% python3 -q
>>> import numpy as np
>>> import numpy.linalg as la
>>> np.set_printoptions(suppress=True, linewidth=120)
>>> def rd(a):
...     return np.round(a, 1) + 0
... 
>>> F = np.load("out4.npy")
>>> F
array([[ 0, 19, 17],
       [ 0, 11,  9],
       [ 0, 19, 17],
       [ 0, 19, 17],
       [ 2,  3,  1],
       [ 5,  0,  0],
       [ 5,  0,  0],
       [ 0, 11,  9],
       [ 8,  0,  0],
       [ 2,  3,  1],
       [ 2,  3,  1],
       [ 5,  0,  0],
       [ 0, 11,  9],
       [ 5,  0,  0],
       [ 2,  3,  1],
       [ 2,  3,  1],
       [ 5,  0,  0],
       [ 2,  3,  1],
       [ 5,  0,  0],
       [ 8,  0,  0],
       [ 2,  3,  1],
       [ 8,  0,  0],
       [ 8,  0,  0],
       [ 2,  3,  1],
       [ 0, 19, 17]])
>>> B = np.array([[-3, 3], [3, 2], [-3, 1]])
>>> np.vstack([F, B.T]).shape
(27, 3)
>>> np.einsum("ik,kj->ji", F, B)
array([[  6,   6,   6,   6,   0, -15, -15,   6, -24,   0,   0, -15,   6, -15,   0,   0, -15,   0, -15, -24,   0, -24,
        -24,   0,   6],
       [ 55,  31,  55,  55,  13,  15,  15,  31,  24,  13,  13,  15,  31,  15,  13,  13,  15,  13,  15,  24,  13,  24,
         24,  13,  55]])
>>> np.einsum("ik,kj->ij", F, B)
array([[  6,  55],
       [  6,  31],
       [  6,  55],
       [  6,  55],
       [  0,  13],
       [-15,  15],
       [-15,  15],
       [  6,  31],
       [-24,  24],
       [  0,  13],
       [  0,  13],
       [-15,  15],
       [  6,  31],
       [-15,  15],
       [  0,  13],
       [  0,  13],
       [-15,  15],
       [  0,  13],
       [-15,  15],
       [-24,  24],
       [  0,  13],
       [-24,  24],
       [-24,  24],
       [  0,  13],
       [  6,  55]])
>>> B.T @ F.T
array([[  6,   6,   6,   6,   0, -15, -15,   6, -24,   0,   0, -15,   6, -15,   0,   0, -15,   0, -15, -24,   0, -24,
        -24,   0,   6],
       [ 55,  31,  55,  55,  13,  15,  15,  31,  24,  13,  13,  15,  31,  15,  13,  13,  15,  13,  15,  24,  13,  24,
         24,  13,  55]])
>>> la.matrix_rank(np.vstack([F, B.T]))
np.int64(3)
>>> np.einsum("ij->j", F)
array([ 78, 133, 103])
>>> la.matrix_rank(F @ B)
np.int64(2)
>>> x0 = np.array([-1, -2, 0])
>>> y = F @ x0
>>> rd(la.solve(F.T @ F, F.T @ y))
array([-1., -2.,  0.])
>>> try:
...     la.solve(F, y)
... except la.LinAlgError as e:
...     print("failed:", e)
... 
failed: Last 2 dimensions of the array must be square
>>> y
array([-38, -22, -38, -38,  -8,  -5,  -5, -22,  -8,  -8,  -8,  -5, -22,  -5,  -8,  -8,  -5,  -8,  -5,  -8,  -8,  -8,
        -8,  -8, -38])
>>> rng = np.random.default_rng(97852)
>>> y = y + 0.3 * rng.normal(size=25)
>>> rd(y)
array([-37.6, -22.2, -38. , -37.8,  -7.9,  -4.7,  -4.6, -22.3,  -8. ,  -7.9,  -7.6,  -4.8, -22. ,  -4.5,  -8. ,  -8.3,
        -5.4,  -7.8,  -5.5,  -8.1,  -7.9,  -8.3,  -8. ,  -8.1, -37.8])
>>> b, *_ = la.lstsq(F, y)
>>> [round(float(la.norm(la.solve(F.T @ F + lam * np.eye(3), F.T @ y))), 2) for lam in (0, 1, 10, 100)]
[2.23, 2.18, 1.95, 1.71]
>>> b.round()
array([-1., -2.,  0.])
>>> rd(F.T @ (y - F @ b))
array([0., 0., 0.])
>>> Xc = F - F.mean(axis=0)
>>> U, sigma, vt = la.svd(Xc, full_matrices=False)
>>> rd(sigma ** 2 / (sigma ** 2).sum())
array([1., 0., 0.])
>>> rd(sigma)
array([47.5,  9.5,  1.4])
>>> np.abs(vt[0]).argmax()
np.int64(1)
>>> rd((sigma ** 2).sum() ** 2 / (sigma ** 4).sum())
np.float64(1.1)
>>> rd(np.abs(vt[-1]))
array([0.3, 0.7, 0.7])
>>> np.searchsorted(np.cumsum(sigma ** 2) / (sigma ** 2).sum(), 0.9) + 1
np.int64(1)
>>> rd(vt[0] * np.sign(vt[0, np.abs(vt[0]).argmax()]))
array([-0.2,  0.7,  0.7])
>>> def softmax(z):
...     e = np.exp(z - z.max(axis=-1, keepdims=True))
...     return e / e.sum(axis=-1, keepdims=True)
... 
>>> rd(softmax(F[1] + -2))
array([0. , 0.9, 0.1])
>>> rd(softmax(F[1]))
array([0. , 0.9, 0.1])
>>> rd(softmax(10 * F[1]))
array([0., 1., 0.])
>>> att = F @ F.T / np.sqrt(3)
>>> softmax(att).round(6).argmax(axis=1)
array([0, 0, 0, 0, 0, 8, 8, 0, 8, 0, 0, 8, 0, 8, 0, 0, 8, 0, 8, 8, 0, 8, 8, 0, 0])
>>> rd(softmax(att)[1] @ F)
array([ 0., 19., 17.])
>>> cov = np.cov(F, rowvar=False)
>>> rd(np.corrcoef(F[:, 0], F[:, 2])[0, 1])
np.float64(-0.7)
>>> rd(np.polyfit(F[:, 0], F[:, 2], 1))
array([-1.6,  9. ])
>>> rd(F.std(axis=0))
array([2.8, 6.8, 6.3])
>>> np.argwhere(np.triu(np.abs(np.corrcoef(F.T)) > 0.8, 1))
array([[1, 2]])
>>> M = 2 * np.eye(4) + np.ones((4, 4))
>>> M
array([[3., 1., 1., 1.],
       [1., 3., 1., 1.],
       [1., 1., 3., 1.],
       [1., 1., 1., 3.]])
>>> # equal to its transpose
>>> f = np.array([2, -1, 1, 5])
>>> B = M + np.outer(f, np.eye(4)[0])
>>> rd(la.det(B) / la.det(M)), rd(1 + la.solve(M, f)[0])
(np.float64(1.4), np.float64(1.4))
>>> la.matrix_rank(B - M)
np.int64(1)
>>> x0 = np.ones(4)
>>> for _ in range(3):
...     x0 = M @ x0
...     x0 /= la.norm(x0)
...     print(round(x0 @ M @ x0, 1))
... 
6.0
6.0
6.0
>>> x0
array([0.5, 0.5, 0.5, 0.5])
>>> rd(la.norm(M))
np.float64(6.9)
>>> M - M[0]
array([[ 0.,  0.,  0.,  0.],
       [-2.,  2.,  0.,  0.],
       [-2.,  0.,  2.,  0.],
       [-2.,  0.,  0.,  2.]])
>>> M.sum(axis=1)
array([6., 6., 6., 6.])
>>> la.rank(M)
Traceback (most recent call last):
  File "<python-input-60>", line 1, in <module>
    la.rank(M)
    ^^^^^^^
AttributeError: module 'numpy.linalg' has no attribute 'rank'
>>> la.matrix_rank(M)
np.int64(4)
>>> np.abs(M).max()
np.float64(3.0)
>>> M[4]
Traceback (most recent call last):
  File "<python-input-63>", line 1, in <module>
    M[4]
    ~^^^
IndexError: index 4 is out of bounds for axis 0 with size 4
>>> np.diff(M, axis=0)
array([[-2.,  2.,  0.,  0.],
       [ 0., -2.,  2.,  0.],
       [ 0.,  0., -2.,  2.]])
>>> M[:, 4]
Traceback (most recent call last):
  File "<python-input-65>", line 1, in <module>
    M[:, 4]
    ~^^^^^^
IndexError: index 4 is out of bounds for axis 1 with size 4
>>> P = np.triu(np.array([[5, -8, 4, 9], [-2, -8, 9, 1], [1, -4, 6, 7], [-6, 3, 8, -4]]), 1) + np.eye(4)
>>> B = P @ M @ la.inv(P)
>>> np.trace(B), np.trace(M)
(np.float64(12.0), np.float64(12.0))
>>> O, r_ = la.qr(M)
>>> rd(O)
array([[-0.9,  0.4,  0.3, -0.2],
       [-0.3, -0.9,  0.3, -0.2],
       [-0.3, -0.1, -0.9, -0.2],
       [-0.3, -0.1, -0.1,  0.9]])
>>> rd(r_)
array([[-3.5, -2.3, -2.3, -2.3],
       [ 0. , -2.6, -1. , -1. ],
       [ 0. ,  0. , -2.4, -0.7],
       [ 0. ,  0. ,  0. ,  2.3]])
>>> rd(abs(r_[0, 0])), rd(la.norm(M[:, 0]))
(np.float64(3.5), np.float64(3.5))
>>> O.shape, r_.shape
((4, 4), (4, 4))
>>> rd(np.abs(np.diag(r_)))
array([3.5, 2.6, 2.4, 2.3])
>>> X = np.loadtxt("m.csv", delimiter=",")
>>> X
array([[ 3., -6., -6.,  4.],
       [-6.,  8.,  9., -6.],
       [-6.,  9.,  8., -6.],
       [ 4., -6., -6.,  3.]])
>>> rd(la.eigvalsh(X).min())
np.float64(-1.0)
>>> np.all(la.eigvalsh(X) > 0)
np.False_
